In [1]: import numpy as np

In [2]: np.set_printoptions(precision=4, suppress=True, linewidth=140, sign=" ")

In [3]: rd = lambda a: np.round(a, 4) + 0

In [4]: mat = np.loadtxt("sample9.csv", delimiter=",")

In [5]: print(rd(mat))
[[ 0.1364  0.1212  0.0152  0.0758  0.0606  0.0303  0.0303  0.0455  0.0758  0.0758  0.0909  0.1061  0.0909  0.0455]
 [ 0.0625  0.0625  0.1     0.0875  0.      0.0375  0.0875  0.05    0.1125  0.05    0.05    0.0875  0.1125  0.1   ]
 [ 0.0484  0.129   0.129   0.0645  0.1452  0.1129  0.129   0.0161  0.0484  0.      0.0323  0.      0.0968  0.0484]
 [ 0.1169  0.0779  0.026   0.1299  0.1039  0.0909  0.1039  0.1169  0.013   0.039   0.013   0.039   0.013   0.1169]
 [ 0.0685  0.1233  0.0137  0.0548  0.1096  0.0685  0.1096  0.0548  0.0411  0.0685  0.0548  0.0822  0.1096  0.0411]
 [ 0.0333  0.05    0.      0.0667  0.15    0.1333  0.0833  0.15    0.0833  0.      0.15    0.      0.05    0.05  ]
 [ 0.      0.0746  0.0149  0.1045  0.0896  0.      0.0896  0.1194  0.0597  0.1343  0.0896  0.0896  0.0746  0.0597]
 [ 0.1184  0.0526  0.1053  0.1053  0.0263  0.0395  0.0132  0.1184  0.0263  0.1184  0.0132  0.1053  0.0526  0.1053]
 [ 0.02    0.12    0.      0.08    0.1     0.14    0.02    0.08    0.06    0.12    0.14    0.04    0.      0.08  ]
 [ 0.1143  0.0143  0.      0.1286  0.1     0.1286  0.0429  0.0714  0.0286  0.0714  0.1     0.1286  0.0714  0.    ]
 [ 0.0533  0.0933  0.0933  0.1067  0.0533  0.0267  0.0267  0.08    0.12    0.0667  0.0267  0.0933  0.0533  0.1067]
 [ 0.      0.0962  0.1731  0.1154  0.0769  0.      0.1731  0.0385  0.0192  0.1731  0.      0.0385  0.0385  0.0577]
 [ 0.0526  0.0526  0.1404  0.1579  0.0702  0.0877  0.1053  0.0351  0.0351  0.1228  0.0175  0.      0.1228  0.    ]
 [ 0.0282  0.1268  0.0141  0.0282  0.0423  0.0563  0.0845  0.0986  0.0282  0.1268  0.0845  0.1268  0.0563  0.0986]]

In [6]: # a transition matrix

In [7]: out = mat / np.linalg.norm(mat, axis=1, keepdims=True)

In [8]: C2 = out @ out.T

In [9]: print(rd(np.degrees(np.arccos(np.clip(C2[8, 7], -1, 1)))))
48.8254

In [10]: print(rd(np.linalg.norm(out, axis=1)))
[ 1.  1.  1.  1.  1.  1.  1.  1.  1.  1.  1.  1.  1.  1.]

In [11]: def softmax(z):
    ...:     e = np.exp(z - z.max(axis=-1, keepdims=True))
    ...:     return e / e.sum(axis=-1, keepdims=True)
    ...: 

In [12]: print(rd(softmax(10 * mat[10])))
[ 0.0569  0.0849  0.0849  0.097   0.0569  0.0436  0.0436  0.0743  0.1108  0.065   0.0436  0.0849  0.0569  0.097 ]

In [13]: print(rd(softmax(mat[10] + 4)))
[ 0.0701  0.073   0.073   0.074   0.0701  0.0683  0.0683  0.072   0.0749  0.0711  0.0683  0.073   0.0701  0.074 ]

In [14]: att = mat @ mat.T / np.sqrt(14)

In [15]: print(softmax(att).round(6).argmax(axis=1))
[  0   1   2   3   4   5   6   7   8   9  10  11  12  13]

In [16]: print(rd(softmax(att)[10] @ mat))
[ 0.0609  0.0853  0.059   0.0933  0.0805  0.068   0.0785  0.0768  0.0537  0.0834  0.0616  0.0669  0.0673  0.065 ]

In [17]: print(rd(mat.sum(axis=1)))
[ 1.  1.  1.  1.  1.  1.  1.  1.  1.  1.  1.  1.  1.  1.]

In [18]: p = np.eye(14)[4]

In [19]: for _ in range(4):
    ...:     p = p @ mat
    ...:     print(p.round(4))
    ...: 
[ 0.0685  0.1233  0.0137  0.0548  0.1096  0.0685  0.1096  0.0548  0.0411  0.0685  0.0548  0.0822  0.1096  0.0411]
[ 0.0589  0.0799  0.0608  0.0976  0.075   0.06    0.083   0.0754  0.0562  0.0886  0.0598  0.0687  0.0754  0.0607]
[ 0.0636  0.0819  0.0584  0.0966  0.08    0.0675  0.0799  0.0779  0.0514  0.0834  0.0589  0.0681  0.0677  0.0648]
[ 0.0639  0.0824  0.0574  0.0952  0.0798  0.067   0.0798  0.0787  0.0519  0.0825  0.0595  0.0687  0.0678  0.0655]

In [20]: t = np.radians(135)

In [21]: r_ = np.eye(14)

In [22]: r_[5, 5] = r_[10, 10] = np.cos(t)

In [23]: r_[5, 10], r_[10, 5] = -np.sin(t), np.sin(t)

In [24]: out = mat @ r_.T

In [25]: print(np.allclose(mat @ mat.T, out @ out.T))
True

In [26]: print(rd(np.abs(out - mat).max(axis=0)))
[ 0.      0.      0.      0.      0.      0.338   0.      0.      0.      0.      0.1618  0.      0.      0.    ]

In [27]: F = np.loadtxt("block10.csv", delimiter=",")

In [28]: print(F)
[[ 0.  1.  0.  0.  1.  0.  0.  1.  1.]
 [ 1.  0.  0.  0.  1.  0.  1.  1.  1.]
 [ 0.  0.  0.  1.  0.  1.  0.  0.  0.]
 [ 0.  0.  1.  0.  0.  1.  0.  0.  0.]
 [ 1.  1.  0.  0.  0.  0.  0.  1.  1.]
 [ 0.  0.  1.  1.  0.  0.  0.  0.  0.]
 [ 0.  1.  0.  0.  0.  0.  0.  1.  0.]
 [ 1.  1.  0.  0.  1.  0.  1.  0.  0.]
 [ 1.  1.  0.  0.  1.  0.  0.  0.  0.]]

In [29]: # 2 blocks once reordered

In [30]: print(np.diff(F, axis=0))
[[ 1. -1.  0.  0.  0.  0.  1.  0.  0.]
 [-1.  0.  0.  1. -1.  1. -1. -1. -1.]
 [ 0.  0.  1. -1.  0.  0.  0.  0.  0.]
 [ 1.  1. -1.  0.  0. -1.  0.  1.  1.]
 [-1. -1.  1.  1.  0.  0.  0. -1. -1.]
 [ 0.  1. -1. -1.  0.  0.  0.  1.  0.]
 [ 1.  0.  0.  0.  1.  0.  1. -1.  0.]
 [ 0.  0.  0.  0.  0.  0. -1.  0.  0.]]

In [31]: print(np.linalg.matrix_rank(F))
9

In [32]: print(np.unravel_index(np.abs(F).argmax(), F.shape))
(np.int64(0), np.int64(1))

In [33]: print(np.count_nonzero(F))
28

In [34]: F[:, 9]
---------------------------------------------------------------------------
IndexError                                Traceback (most recent call last)
Cell In[34], line 1
----> 1 F[:, 9]

IndexError: index 9 is out of bounds for axis 1 with size 9

In [35]: W0 = np.tril(np.array([[3, 0, -2, 1, -1, 0],
    ...:     [-1, -2, 0, 1, 2, 1],
    ...:     [-3, 3, 0, -2, -2, 3],
    ...:     [2, -1, 1, 1, -1, -2],
    ...:     [3, 2, 1, -2, 3, 2],
    ...:     [3, -2, -3, 0, 0, 3]]), -1) + np.eye(6, dtype=int)

In [36]: print(W0)
[[ 1  0  0  0  0  0]
 [-1  1  0  0  0  0]
 [-3  3  1  0  0  0]
 [ 2 -1  1  1  0  0]
 [ 3  2  1 -2  1  0]
 [ 3 -2 -3  0  0  1]]

In [37]: # triangular: eigenvalues sit on the diagonal

In [38]: print(np.trace(F @ F @ F) // 6)
9.0

In [39]: L = np.diag(F.sum(axis=1)) - F

In [40]: print(rd(np.linalg.eigvalsh(L)))
[ 0.      0.      1.8299  3.      3.      3.6889  5.      5.4812  6.    ]

In [41]: print(round(np.linalg.det(L[1:, 1:])))
0

In [42]: print(np.linalg.matrix_rank(L))
7
